% ipython --no-banner

In [1]: import numpy as np

In [2]: np.set_printoptions(suppress=True, linewidth=160)

In [3]: rnd = lambda a: np.round(a, 2) + 0

In [4]: F = np.loadtxt("arr.csv", delimiter=",")

In [5]: F
Out[5]: 
array([[-0.3 , -0.3 , -0.1 ,  0.8 ,  0.5 , -0.5 ,  1.4 ,  0.9 ,  0.  ,  0.  , -0.2 ,  0.8 ,  0.9 , -1.4 , -2.  ,  0.3 ],
       [ 1.2 ,  0.5 , -2.  , -0.4 , -0.4 ,  0.1 , -1.4 ,  0.7 , -0.8 ,  0.  , -0.1 ,  0.8 ,  0.4 ,  0.5 ,  0.4 , -0.4 ],
       [-1.1 , -0.2 ,  1.1 , -0.4 , -0.5 ,  1.2 , -0.7 ,  0.7 ,  0.  , -0.9 ,  0.8 , -0.1 , -1.  ,  0.  , -0.2 ,  0.4 ],
       [-1.5 ,  0.  , -0.8 , -0.3 ,  0.1 ,  0.9 , -0.8 ,  0.  , -0.7 ,  0.8 , -0.9 , -0.9 ,  2.4 , -0.8 , -0.8 , -0.5 ],
       [-0.9 , -0.2 , -0.6 , -0.2 , -0.2 ,  1.7 , -0.7 , -0.8 ,  0.9 ,  0.6 ,  0.5 ,  1.6 ,  1.  ,  0.3 , -0.1 ,  0.6 ],
       [ 1.2 ,  0.5 ,  2.  , -0.7 ,  0.2 , -0.5 ,  1.1 ,  1.2 ,  0.  ,  1.2 , -1.1 , -1.7 , -0.2 ,  0.6 , -0.5 ,  0.4 ],
       [-1.7 , -0.6 , -2.1 ,  0.7 ,  0.2 , -0.6 ,  1.9 , -0.5 ,  1.4 ,  1.6 ,  0.1 ,  2.5 , -1.4 ,  1.3 , -1.9 , -1.2 ],
       [ 0.03, -0.93, -0.35,  0.53,  0.19, -0.35,  0.73,  1.1 , -0.58, -0.66, -0.27,  0.98,  1.15, -1.31, -1.9 , -0.04],
       [-0.5 , -0.6 ,  0.7 , -0.6 ,  0.2 ,  0.4 ,  1.5 ,  0.5 , -1.  ,  1.9 , -2.9 ,  0.4 , -0.7 , -1.1 ,  0.  ,  0.1 ],
       [-0.6 ,  0.4 ,  0.1 ,  1.  ,  0.  , -0.2 ,  0.4 ,  0.2 ,  0.  ,  0.8 ,  2.2 ,  0.9 ,  0.4 ,  1.8 ,  0.5 ,  0.3 ],
       [-1.8 ,  0.1 ,  0.8 , -0.8 , -0.9 ,  0.6 ,  1.  ,  0.6 ,  1.2 ,  0.  ,  0.6 , -0.1 ,  1.4 , -0.1 ,  0.6 ,  0.9 ],
       [-0.3 ,  1.3 , -1.  ,  0.9 ,  0.4 ,  0.4 ,  2.4 , -1.1 ,  1.8 ,  0.6 , -0.9 ,  0.  ,  0.6 , -0.5 ,  0.7 ,  0.2 ],
       [ 1.6 ,  1.  , -0.4 , -1.4 , -0.9 ,  0.  , -1.  ,  0.2 ,  0.5 , -1.1 , -0.4 , -1.  ,  2.7 ,  2.2 , -0.8 ,  0.1 ],
       [ 0.8 , -1.2 , -1.4 ,  0.  ,  0.8 , -1.  ,  2.4 ,  1.8 ,  0.7 ,  1.7 ,  0.7 , -0.1 , -1.8 , -1.  , -0.9 ,  1.3 ],
       [ 0.3 , -0.7 , -0.6 ,  1.8 , -1.6 , -1.4 , -0.3 , -1.5 ,  0.3 , -0.1 , -1.7 , -1.3 ,  0.6 , -0.4 , -0.2 , -0.7 ],
       [ 1.3 ,  2.1 ,  0.5 , -0.6 ,  0.9 ,  0.3 , -0.1 ,  0.7 ,  0.4 , -0.4 ,  1.3 , -0.2 , -0.6 , -1.4 , -1.6 ,  0.  ]])

In [6]: other = np.inv(F)
AttributeError: module 'numpy' has no attribute 'inv'


In [7]: other = np.linalg.inv(F)

In [8]: rnd(np.linalg.cond(F))
Out[8]: np.float64(29.25)

In [9]: rnd(np.linalg.slogdet(F)[0])
Out[9]: np.float64(-1.0)

In [10]: other = F / np.sqrt((F ** 2).mean(axis=1, keepdims=True))

In [11]: rnd(other[10])
Out[11]: array([-2.08,  0.12,  0.92, -0.92, -1.04,  0.69,  1.15,  0.69,  1.39,  0.  ,  0.69, -0.12,  1.62, -0.12,  0.69,  1.04])

In [12]: np.linalg.matrix_rank(F - F.mean(axis=1, keepdims=True))
Out[12]: np.int64(15)

In [13]: np.linalg.matrix_rank(other) == np.linalg.matrix_rank(F)
Out[13]: np.True_

In [14]: theta = np.radians(36)

In [15]: Rm = np.eye(16)

In [16]: Rm[11, 11] = Rm[9, 9] = np.cos(theta)

In [17]: Rm[11, 9], Rm[9, 11] = -np.sin(theta), np.sin(theta)

In [18]: other = F @ Rm.T

In [19]: np.allclose(np.linalg.norm(F, axis=1), np.linalg.norm(other, axis=1))
Out[19]: True

In [20]: np.allclose(F @ F.T, other @ other.T)
Out[20]: True

In [21]: O, Rm = np.linalg.qr(F)

In [22]: rnd(np.trace(O @ O.T))
Out[22]: np.float64(16.0)

In [23]: O.shape, Rm.shape
Out[23]: ((16, 16), (16, 16))

In [24]: rnd(np.linalg.norm(F, 1)), rnd(np.linalg.norm(F, np.inf))
Out[24]: (np.float64(17.83), np.float64(19.7))

In [25]: rnd(np.linalg.norm(F, "nuc"))
Out[25]: np.float64(53.83)

In [26]: F[3] @ F[8]
Out[26]: np.float64(3.17)

In [27]: K = np.array([[0, 0, 0, 0, 0, 0],
    ...:     [0, 0, 0, 0, 0, 0],
    ...:     [0, 0, 0, 0, 0, 0],
    ...:     [-15, -10, 0, -15, -10, 0],
    ...:     [-10, -10, -15, -10, -10, -15],
    ...:     [-15, -10, 0, -15, -10, 0]])

In [28]: left, sv, Vt = np.linalg.svd(K)

In [29]: evecs = Vt[:(sv > 1e-8).sum()]

In [30]: rng = np.random.default_rng(2)

In [31]: x = K[1] + -3 * K[0] + rng.integers(2) * np.eye(6)[3]

In [32]: x
Out[32]: array([0., 0., 0., 1., 0., 0.])

In [33]: rnd(np.linalg.norm(x - evecs.T @ evecs @ x))
Out[33]: np.float64(0.81)

In [34]: w1 = np.array([[7, 9], [1, 7], [5, 8], [1, 5], [2, 8], [1, 5]])

In [35]: coef = np.array([3, 0])

In [36]: hid = np.maximum(K @ w1 + coef, 0)

In [37]: hid
Out[37]: 
array([[3, 0],
       [3, 0],
       [3, 0],
       [0, 0],
       [0, 0],
       [0, 0]])

In [38]: np.linalg.matrix_rank(hid)
Out[38]: np.int64(1)

In [39]: cent = np.array([[0, 1, 2], [2, 1, 0]])

In [40]: hid @ cent
Out[40]: 
array([[0, 3, 6],
       [0, 3, 6],
       [0, 3, 6],
       [0, 0, 0],
       [0, 0, 0],
       [0, 0, 0]])

In [41]: (K - K.T) / 2
Out[41]: 
array([[ 0. ,  0. ,  0. ,  7.5,  5. ,  7.5],
       [ 0. ,  0. ,  0. ,  5. ,  5. ,  5. ],
       [ 0. ,  0. ,  0. ,  0. ,  7.5,  0. ],
       [-7.5, -5. ,  0. ,  0. ,  0. ,  7.5],
       [-5. , -5. , -7.5,  0. ,  0. , -2.5],
       [-7.5, -5. ,  0. , -7.5,  2.5,  0. ]])

In [42]: np.allclose(K, K.T)
Out[42]: False

In [43]: np.trace(K)
Out[43]: np.int64(-25)

In [44]: (K + K.T) / 2
Out[44]: 
array([[  0. ,   0. ,   0. ,  -7.5,  -5. ,  -7.5],
       [  0. ,   0. ,   0. ,  -5. ,  -5. ,  -5. ],
       [  0. ,   0. ,   0. ,   0. ,  -7.5,   0. ],
       [ -7.5,  -5. ,   0. , -15. , -10. ,  -7.5],
       [ -5. ,  -5. ,  -7.5, -10. , -10. , -12.5],
       [ -7.5,  -5. ,   0. ,  -7.5, -12.5,   0. ]])

In [45]: K @ K
Out[45]: 
array([[  0,   0,   0,   0,   0,   0],
       [  0,   0,   0,   0,   0,   0],
       [  0,   0,   0,   0,   0,   0],
       [325, 250, 150, 325, 250, 150],
       [475, 350, 150, 475, 350, 150],
       [325, 250, 150, 325, 250, 150]])

In [46]: rnd(np.linalg.det(K))
Out[46]: np.float64(0.0)

In [47]: rnd(np.sort(np.abs(np.linalg.eigvals(K))))
Out[47]: array([ 0.  ,  0.  ,  0.  ,  0.  ,  3.51, 28.51])

In [48]: W0 = np.loadtxt("run10.csv", delimiter=",")

In [49]: rnd(W0)
Out[49]: 
array([[ 0.68, -0.32, -0.14, -0.23, -0.14, -0.05, -0.32, -0.14, -0.23, -0.32, -0.14, -0.23],
       [-0.32,  0.68, -0.14, -0.23, -0.14, -0.05, -0.32, -0.14, -0.23, -0.32, -0.14, -0.23],
       [-0.14, -0.14,  0.94, -0.1 , -0.06, -0.02, -0.14, -0.06, -0.1 , -0.14, -0.06, -0.1 ],
       [-0.23, -0.23, -0.1 ,  0.84, -0.1 , -0.03, -0.23, -0.1 , -0.16, -0.23, -0.1 , -0.16],
       [-0.14, -0.14, -0.06, -0.1 ,  0.94, -0.02, -0.14, -0.06, -0.1 , -0.14, -0.06, -0.1 ],
       [-0.05, -0.05, -0.02, -0.03, -0.02,  0.99, -0.05, -0.02, -0.03, -0.05, -0.02, -0.03],
       [-0.32, -0.32, -0.14, -0.23, -0.14, -0.05,  0.68, -0.14, -0.23, -0.32, -0.14, -0.23],
       [-0.14, -0.14, -0.06, -0.1 , -0.06, -0.02, -0.14,  0.94, -0.1 , -0.14, -0.06, -0.1 ],
       [-0.23, -0.23, -0.1 , -0.16, -0.1 , -0.03, -0.23, -0.1 ,  0.84, -0.23, -0.1 , -0.16],
       [-0.32, -0.32, -0.14, -0.23, -0.14, -0.05, -0.32, -0.14, -0.23,  0.68, -0.14, -0.23],
       [-0.14, -0.14, -0.06, -0.1 , -0.06, -0.02, -0.14, -0.06, -0.1 , -0.14,  0.94, -0.1 ],
       [-0.23, -0.23, -0.1 , -0.16, -0.1 , -0.03, -0.23, -0.1 , -0.16, -0.23, -0.1 ,  0.84]])

In [50]: other = np.linalg.inv(W0)

In [51]: rnd(np.linalg.det(W0) * other)
Out[51]: 
array([[-0.68,  0.32,  0.14,  0.23,  0.14,  0.05,  0.32,  0.14,  0.23,  0.32,  0.14,  0.23],
       [ 0.32, -0.68,  0.14,  0.23,  0.14,  0.05,  0.32,  0.14,  0.23,  0.32,  0.14,  0.23],
       [ 0.14,  0.14, -0.94,  0.1 ,  0.06,  0.02,  0.14,  0.06,  0.1 ,  0.14,  0.06,  0.1 ],
       [ 0.23,  0.23,  0.1 , -0.84,  0.1 ,  0.03,  0.23,  0.1 ,  0.16,  0.23,  0.1 ,  0.16],
       [ 0.14,  0.14,  0.06,  0.1 , -0.94,  0.02,  0.14,  0.06,  0.1 ,  0.14,  0.06,  0.1 ],
       [ 0.05,  0.05,  0.02,  0.03,  0.02, -0.99,  0.05,  0.02,  0.03,  0.05,  0.02,  0.03],
       [ 0.32,  0.32,  0.14,  0.23,  0.14,  0.05, -0.68,  0.14,  0.23,  0.32,  0.14,  0.23],
       [ 0.14,  0.14,  0.06,  0.1 ,  0.06,  0.02,  0.14, -0.94,  0.1 ,  0.14,  0.06,  0.1 ],
       [ 0.23,  0.23,  0.1 ,  0.16,  0.1 ,  0.03,  0.23,  0.1 , -0.84,  0.23,  0.1 ,  0.16],
       [ 0.32,  0.32,  0.14,  0.23,  0.14,  0.05,  0.32,  0.14,  0.23, -0.68,  0.14,  0.23],
       [ 0.14,  0.14,  0.06,  0.1 ,  0.06,  0.02,  0.14,  0.06,  0.1 ,  0.14, -0.94,  0.1 ],
       [ 0.23,  0.23,  0.1 ,  0.16,  0.1 ,  0.03,  0.23,  0.1 ,  0.16,  0.23,  0.1 , -0.84]])

In [52]: np.allclose(other, W0.T)
Out[52]: True

In [53]: rnd(W0 @ other)
Out[53]: 
array([[1., 0., 0., 0., 0., 0., 0., 0., 0., 0., 0., 0.],
       [0., 1., 0., 0., 0., 0., 0., 0., 0., 0., 0., 0.],
       [0., 0., 1., 0., 0., 0., 0., 0., 0., 0., 0., 0.],
       [0., 0., 0., 1., 0., 0., 0., 0., 0., 0., 0., 0.],
       [0., 0., 0., 0., 1., 0., 0., 0., 0., 0., 0., 0.],
       [0., 0., 0., 0., 0., 1., 0., 0., 0., 0., 0., 0.],
       [0., 0., 0., 0., 0., 0., 1., 0., 0., 0., 0., 0.],
       [0., 0., 0., 0., 0., 0., 0., 1., 0., 0., 0., 0.],
       [0., 0., 0., 0., 0., 0., 0., 0., 1., 0., 0., 0.],
       [0., 0., 0., 0., 0., 0., 0., 0., 0., 1., 0., 0.],
       [0., 0., 0., 0., 0., 0., 0., 0., 0., 0., 1., 0.],
       [0., 0., 0., 0., 0., 0., 0., 0., 0., 0., 0., 1.]])

In [54]: rnd(other)
Out[54]: 
array([[ 0.68, -0.32, -0.14, -0.23, -0.14, -0.05, -0.32, -0.14, -0.23, -0.32, -0.14, -0.23],
       [-0.32,  0.68, -0.14, -0.23, -0.14, -0.05, -0.32, -0.14, -0.23, -0.32, -0.14, -0.23],
       [-0.14, -0.14,  0.94, -0.1 , -0.06, -0.02, -0.14, -0.06, -0.1 , -0.14, -0.06, -0.1 ],
       [-0.23, -0.23, -0.1 ,  0.84, -0.1 , -0.03, -0.23, -0.1 , -0.16, -0.23, -0.1 , -0.16],
       [-0.14, -0.14, -0.06, -0.1 ,  0.94, -0.02, -0.14, -0.06, -0.1 , -0.14, -0.06, -0.1 ],
       [-0.05, -0.05, -0.02, -0.03, -0.02,  0.99, -0.05, -0.02, -0.03, -0.05, -0.02, -0.03],
       [-0.32, -0.32, -0.14, -0.23, -0.14, -0.05,  0.68, -0.14, -0.23, -0.32, -0.14, -0.23],
       [-0.14, -0.14, -0.06, -0.1 , -0.06, -0.02, -0.14,  0.94, -0.1 , -0.14, -0.06, -0.1 ],
       [-0.23, -0.23, -0.1 , -0.16, -0.1 , -0.03, -0.23, -0.1 ,  0.84, -0.23, -0.1 , -0.16],
       [-0.32, -0.32, -0.14, -0.23, -0.14, -0.05, -0.32, -0.14, -0.23,  0.68, -0.14, -0.23],
       [-0.14, -0.14, -0.06, -0.1 , -0.06, -0.02, -0.14, -0.06, -0.1 , -0.14,  0.94, -0.1 ],
       [-0.23, -0.23, -0.1 , -0.16, -0.1 , -0.03, -0.23, -0.1 , -0.16, -0.23, -0.1 ,  0.84]])
